% python3 -q
>>> import numpy as np
>>> np.set_printoptions(precision=2, suppress=True, linewidth=120)
>>> feats = np.load("m.npy")
>>> feats
array([[-3,  3,  3,  0],
       [ 0, -3,  0, -3],
       [ 0,  0,  1,  0],
       [ 0,  0,  0,  1]])
>>> other = np.linalg.inv(feats)
>>> other
array([[-0.33, -0.33,  1.  , -1.  ],
       [-0.  , -0.33, -0.  , -1.  ],
       [ 0.  ,  0.  ,  1.  ,  0.  ],
       [ 0.  ,  0.  ,  0.  ,  1.  ]])
>>> np.allclose(other, feats.T)
False
>>> (np.abs(other) > 1e-9).astype(int)
array([[1, 1, 1, 1],
       [0, 1, 0, 1],
       [0, 0, 1, 0],
       [0, 0, 0, 1]])
>>> W0 = np.load("w.npy")
>>> W0
array([[ 5,  1,  2, -2,  2,  2,  1,  0],
       [ 5,  1, -2, -2, -1, -1, -2,  1],
       [ 5,  1,  0, -2, -2,  2, -2, -1],
       [ 5,  1, -1,  0, -1, -1,  0, -1]])
>>> x0 = np.array([0, 4, -2, -4, 2, -4, 8, -4])
>>> a = np.maximum(W0 @ x0, 0)
>>> np.flatnonzero(a > 1e-9)
array([0, 3])
>>> np.maximum(W0 @ (3 * x0), 0)
array([36,  0,  0, 36])
>>> W0.T @ a
array([120,  24,  12, -24,  12,  12,  12, -12])
>>> a
array([12,  0,  0, 12])
>>> r0 = np.array([-2, 2, 0, -5])
>>> rng = np.random.default_rng(190330)
>>> M = np.outer(rng.normal(size=22), r0) + 0.02 * rng.normal(size=(22, 4))
>>> M.round(2) + 0
array([[-1.14,  1.16,  0.01, -2.93],
       [ 0.38, -0.37,  0.  ,  0.95],
       [ 0.67, -0.69,  0.01,  1.71],
       [-3.37,  3.38,  0.03, -8.51],
       [ 0.49, -0.48, -0.01,  1.25],
       [ 0.84, -0.83, -0.02,  2.03],
       [ 0.49, -0.54,  0.01,  1.28],
       [-1.74,  1.75, -0.02, -4.33],
       [-1.5 ,  1.48,  0.02, -3.66],
       [-2.28,  2.3 ,  0.  , -5.64],
       [ 2.97, -2.99, -0.02,  7.46],
       [-1.89,  1.87,  0.02, -4.67],
       [ 1.6 , -1.64,  0.02,  4.11],
       [-0.24,  0.23,  0.  , -0.58],
       [ 1.65, -1.66,  0.  ,  4.12],
       [-2.61,  2.63,  0.  , -6.55],
       [ 0.29, -0.29,  0.03,  0.79],
       [-2.33,  2.3 ,  0.01, -5.81],
       [-2.71,  2.74, -0.01, -6.84],
       [-1.24,  1.26,  0.02, -3.13],
       [-0.1 ,  0.06,  0.  , -0.15],
       [ 2.73, -2.75, -0.01,  6.79]])
>>> Uu, s, Vt = np.linalg.svd(M)
>>> np.argmax(s[:-1] / (s[1:] + 1e-6)) + 1
np.int64(1)
>>> s
array([24.31,  0.11,  0.08,  0.05])
>>> other = Uu[:, :1] @ np.diag(s[:1]) @ Vt[:1]
>>> round(float(np.abs(M - other).max()), 2)
0.04
>>> round(np.linalg.norm(M - other, 2), 2), np.round(s[1], 2)
(np.float64(0.11), np.float64(0.11))
>>> round(float(np.linalg.norm(M - other) / np.linalg.norm(M)), 2)
0.01
>>> x0 = np.array([1, 0, 1, 3])
>>> rhs = M @ x0
>>> np.round(np.linalg.solve(M.T @ M, M.T @ rhs), 2) + 0
array([1., 0., 1., 3.])
>>> np.round(np.linalg.lstsq(M, rhs)[0], 2) + 0
array([1., 0., 1., 3.])
>>> rhs = rhs + 0.05 * rng.normal(size=22)
>>> rhs
array([ -9.96,   3.13,   5.83, -28.89,   4.25,   7.  ,   4.37, -14.73, -12.42, -19.12,  25.25, -15.95,  13.92,  -1.96,
        14.04, -22.16,   2.75, -19.73, -23.22, -10.53,  -0.55,  22.9 ])
>>> beta, *_ = np.linalg.lstsq(M, rhs)
>>> np.round(M.T @ (rhs - M @ beta), 2) + 0
array([0., 0., 0., 0.])
>>> [round(float(np.linalg.norm(np.linalg.solve(M.T @ M + lam * np.eye(4), M.T @ rhs))), 2) for lam in (0, 1, 10, 100)]
[4.22, 2.95, 2.9, 2.52]
>>> other = M / np.linalg.norm(M, axis=1, keepdims=True)
>>> cov = other @ other.T
>>> (cov - 2 * np.eye(22)).round(6).argmax(axis=1)
array([ 3,  4, 12, 19,  1, 21,  2,  9, 11,  7, 14, 17,  2,  7, 21, 18, 12, 11, 15,  3, 13, 14])
>>> data = np.load("test15.npy")
>>> data
array([[ -1,   0,   2,   1,   1,   1,   1,   0,  -1,   5],
       [ -2,  -2,  -1,   1,   0,  -2,   2,   2,  -1,  10],
       [ -1,  -1,  -2,   0,   0,  -2,   2,   2,   0,  10],
       [  1,   1,   2,   1,   1,   1,   2,   2,   1,  10],
       [  1,   0,   1,   0,  -2,   0,   1,  -2,  -1,   5],
       [ -2,   2,   2,   1,  -2,   0,  -2,  -2,  -1, -10],
       [ -1,  -2,  -1,   2,   2,   2,   2,   1,   1,  10],
       [  1,   2,  -2,  -2,   0,   1,   2,  -2,   1,  10],
       [  2,  -1,   0,   2,   0,  -1,   1,   2,  -2,   5],
       [  2,   2,  -1,   0,  -1,   0,   0,   1,   1,   0]])
>>> # rows and columns are dependent
>>> round(float(np.linalg.norm(data, 2) / np.linalg.norm(data)), 2)
0.92
>>> np.linalg.cond(data) > 100
np.True_
>>> np.argsort(-np.linalg.norm(data, axis=0).round(6), kind="stable")[:3]
array([9, 7, 6])
>>> np.linalg.matrix_rank(data, rtol=0.1)
np.int64(6)
>>> Uu, s, Vt = np.linalg.svd(data)
>>> s.round(2) + 0
array([26.84,  6.81,  5.5 ,  4.89,  4.72,  3.12,  2.21,  1.48,  0.23,  0.  ])
>>> np.argmax(s[:-1] / (s[1:] + 1e-6)) + 1
np.int64(9)
>>> other = Uu[:, :9] @ np.diag(s[:9]) @ Vt[:9]
>>> np.linalg.matrix_rank(data, rtol=0.05)
np.int64(8)
>>> np.linalg.matrix_rank(other)
np.int64(9)
>>> round(float(np.linalg.norm(data - other) / np.linalg.norm(data)), 2)
0.0
>>> r = np.linalg.matrix_rank(data)
>>> r
np.int64(9)
>>> null = np.linalg.svd(data)[2][r:].T
>>> np.round(data @ null, 2) + 0
array([[0.],
       [0.],
       [0.],
       [0.],
       [0.],
       [0.],
       [0.],
       [0.],
       [0.],
       [0.]])
>>> [int(np.linalg.matrix_rank(data[:i])) for i in range(1, len(data) + 1)]
[1, 2, 3, 4, 5, 6, 7, 8, 9, 9]
